% python3 -q
>>> import numpy as np
>>> import numpy.linalg as la
>>> np.set_printoptions(suppress=True, linewidth=140)
>>> data = np.array([[1.9, 0.2, 0.45, 0.03, -1.23],
...     [0.2, 2.49, -0.21, -0.64, -0.38],
...     [0.45, -0.21, 3.35, 0.17, -1.36],
...     [0.03, -0.64, 0.17, 1.29, 0.0],
...     [-1.23, -0.38, -1.36, 0.0, 2.98]])
>>> B = np.array([[3, 3, 2], [-5, -1, -1], [-1, 5, 4], [4, 4, 2], [5, 3, 4]])
>>> print(la.matrix_rank(data @ B))
3
>>> print(la.matrix_rank(np.vstack([data, B.T])))
5
>>> print(np.vstack([data, B.T]).shape)
(8, 5)
>>> print(np.round(np.sort(np.abs(la.eigvals(data))), 2))
[1.   1.   2.   3.01 5.  ]
>>> print(round(np.abs(la.eigvals(data)).max(), 2))
5.0
>>> print(round(float(la.det(data)), 2))
30.15
>>> print(np.allclose(data, data.T))
True
>>> ang = np.radians(36)
>>> r_ = np.eye(5)
>>> r_[2, 2] = r_[0, 0] = np.cos(ang)
>>> r_[2, 0], r_[0, 2] = -np.sin(ang), np.sin(ang)
>>> print(r_.round(2))
[[ 0.81  0.    0.59  0.    0.  ]
 [ 0.    1.    0.    0.    0.  ]
 [-0.59  0.    0.81  0.    0.  ]
 [ 0.    0.    0.    1.    0.  ]
 [ 0.    0.    0.    0.    1.  ]]
>>> B = data @ r_.T
>>> print(np.allclose(data @ data.T, B @ B.T))
True
>>> print(np.allclose(la.norm(data, axis=1), la.norm(B, axis=1)))
True
>>> m1 = np.loadtxt("test5.csv", delimiter=",")
>>> print(m1)
[[ 4.  0.  0.]
 [ 5. -3.  0.]
 [-3.  2. -2.]]
>>> print(m1 @ m1)
[[ 16.   0.   0.]
 [  5.   9.   0.]
 [  4. -10.   4.]]
>>> print(la.matrix_rank(m1 - m1[0, 0] * np.eye(3)))
2
>>> print(np.prod(np.diag(m1)), round(float(la.det(m1)), 2))
24.0 24.0
>>> print([int(la.matrix_rank(la.matrix_power(m1, p))) for p in range(1, 4)])
[3, 3, 3]
>>> rng = np.random.default_rng(46)
>>> idx = rng.permutation(3)
>>> print(idx)
[0 1 2]
>>> B = m1[idx][:, idx]
>>> print(np.diag(B))
[ 4. -3. -2.]
>>> print(np.round(np.sort(np.abs(la.eigvals(B))), 2))
[2. 3. 4.]
